>>> import numpy as np
>>> import numpy.linalg as la
>>> np.set_printoptions(suppress=True, linewidth=200)
>>> F = np.load("arr.npy")
>>> F
array([[-1.,  0.,  0.],
       [ 0.,  1.,  2.],
       [ 0.,  0., -2.]])
>>> ev, evecs = la.eig(F)
>>> np.round(np.sort(la.eigvals(F.T)), 2)
array([-2., -1.,  1.])
>>> np.prod(ev)
np.float64(2.0)
>>> (F != 0).astype(int)
array([[1, 0, 0],
       [0, 1, 1],
       [0, 0, 1]])
>>> (la.matrix_power((F != 0) + (F.T != 0) + np.eye(3), 3) > 0).astype(int)
array([[1, 0, 0],
       [0, 1, 1],
       [0, 1, 1]])
>>> C2 = F.T @ F
>>> C2
array([[1., 0., 0.],
       [0., 1., 2.],
       [0., 2., 8.]])
>>> (F @ F.T).shape
(3, 3)
>>> np.allclose(C2, C2.T)
True
>>> rng = np.random.default_rng(27)
>>> lab = rng.permutation(3)
>>> lab
array([0, 2, 1])
>>> other = F[lab][:, lab]
>>> np.allclose(other, F)
False
>>> round(la.det(other), 2), round(float(la.det(F[lab])), 2)
(np.float64(2.0), -2.0)
>>> feats = np.loadtxt("m.csv", delimiter=",")
>>> feats
array([[0., 0., 1., 1.],
       [0., 0., 0., 0.],
       [1., 0., 0., 1.],
       [1., 0., 1., 0.]])
>>> W = np.array([[3, 2, 1, 3, 1], [0, 0, 0, 3, 0], [3, 1, 0, 2, 2], [1, 0, 2, 1, 2]])
>>> c = np.array([4, 3, 5, 3, -5])
>>> hid = np.maximum(feats @ W + c, 0)
>>> (hid > 0).mean(axis=0)
array([1., 1., 1., 1., 0.])
>>> hid
array([[ 8.,  4.,  7.,  6.,  0.],
       [ 4.,  3.,  5.,  3.,  0.],
       [ 8.,  5.,  8.,  7.,  0.],
       [10.,  6.,  6.,  8.,  0.]])
>>> la.matrix_rank(hid)
np.int64(4)
>>> (hid > 0).astype(int)
array([[1, 1, 1, 1, 0],
       [1, 1, 1, 1, 0],
       [1, 1, 1, 1, 0],
       [1, 1, 1, 1, 0]])
>>> C = np.array([[2, 4], [4, 2], [1, 4], [4, 0], [0, 1]])
>>> (hid @ C).round(6).argmax(axis=1)
array([1, 1, 1, 0])
>>> hid @ C
array([[63., 68.],
       [37., 42.],
       [72., 74.],
       [82., 76.]])
>>> M = np.load("run15.npy")
>>> M
array([[0, 1, 0],
       [1, 0, 0],
       [0, 0, 0]])
>>> # null space of dimension 1
>>> la.matrix_rank(M, rtol=0.1)
np.int64(2)
>>> la.cond(M) > 100
np.True_
>>> [round(float(x), 2) for x in la.svd(M, compute_uv=False)[:3]]
[1.0, 1.0, 0.0]
>>> round(la.norm(M, 2) / la.norm(M), 2)
np.float64(0.71)
